% ipython --no-banner

In [1]: import numpy as np

In [2]: np.set_printoptions(precision=2, suppress=True, linewidth=200, legacy="1.25")

In [3]: def rd(a):
   ...:     return np.round(a, 2) + 0
   ...: 

In [4]: A = np.array([[2, 5, 9], [2, 0, 6], [9, 4, 2], [0, 5, 3]])

In [5]: gram = A.T @ A

In [6]: np.linalg.matrix_rank(gram)
Out[6]: 3

In [7]: np.allclose(gram, gram.T)
Out[7]: True

In [8]: print(np.trace(gram), (A ** 2).sum())
285 285

In [9]: np.diag(gram)
Out[9]: array([ 89,  66, 130])

In [10]: other = np.array([[-3, 1, 1], [0, -4, -4]])

In [11]: cent = np.kron(other, A)

In [12]: cent.shape
Out[12]: (8, 9)

In [13]: cent
Out[13]: 
array([[ -6, -15, -27,   2,   5,   9,   2,   5,   9],
       [ -6,   0, -18,   2,   0,   6,   2,   0,   6],
       [-27, -12,  -6,   9,   4,   2,   9,   4,   2],
       [  0, -15,  -9,   0,   5,   3,   0,   5,   3],
       [  0,   0,   0,  -8, -20, -36,  -8, -20, -36],
       [  0,   0,   0,  -8,   0, -24,  -8,   0, -24],
       [  0,   0,   0, -36, -16,  -8, -36, -16,  -8],
       [  0,   0,   0,   0, -20, -12,   0, -20, -12]])

In [14]: x = np.array([1, 3, 0])

In [15]: rhs = A @ x

In [16]: beta, lr = np.zeros(3), 1 / np.linalg.norm(A, 2) ** 2

In [17]: for i in range(300):
    ...:     beta -= lr * A.T @ (A @ beta - rhs)
    ...:     if i % 50 == 0: print(i, round(np.linalg.norm(A @ beta - rhs), 2))
    ...: 
0 10.31
50 0.08
100 0.0
150 0.0
200 0.0
250 0.0

In [18]: rd(np.linalg.cond(A))
Out[18]: 3.33

In [19]: rd(beta)
Out[19]: array([1., 3., 0.])

In [20]: x = np.array([3, -3, 1])

In [21]: rhs = A @ x

In [22]: rd(np.linalg.pinv(A) @ A)
Out[22]: 
array([[1., 0., 0.],
       [0., 1., 0.],
       [0., 0., 1.]])

In [23]: rng = np.random.default_rng(7930)

In [24]: rhs = rhs + 0.05 * rng.normal(size=4)

In [25]: rd(rhs)
Out[25]: array([  0.07,  12.08,  16.97, -12.02])

In [26]: beta, *_ = np.linalg.lstsq(A, rhs)

In [27]: rd(A.T @ (rhs - A @ beta))
Out[27]: array([0., 0., 0.])

In [28]: m1 = np.load("w.npy")

In [29]: m1
Out[29]: 
array([[ 0,  1, -4],
       [-1,  0,  3],
       [ 4, -3,  0]])

In [30]: left, sig, Vt = np.linalg.svd(m1)

In [31]: V = Vt[:(sig > 1e-8).sum()]

In [32]: x = m1[2] + -3 * m1[1] + rng.integers(2) * np.eye(3)[0]

In [33]: print(x)
[ 8. -3. -9.]

In [34]: np.allclose(V.T @ V @ x, x)
Out[34]: False

In [35]: rd(np.diag(V.T @ V))
Out[35]: array([0.65, 0.38, 0.96])

In [36]: rd(V.T @ V)
Out[36]: 
array([[ 0.65, -0.46, -0.12],
       [-0.46,  0.38, -0.15],
       [-0.12, -0.15,  0.96]])

In [37]: rd(np.linalg.norm(x - V.T @ V @ x))
Out[37]: 0.59
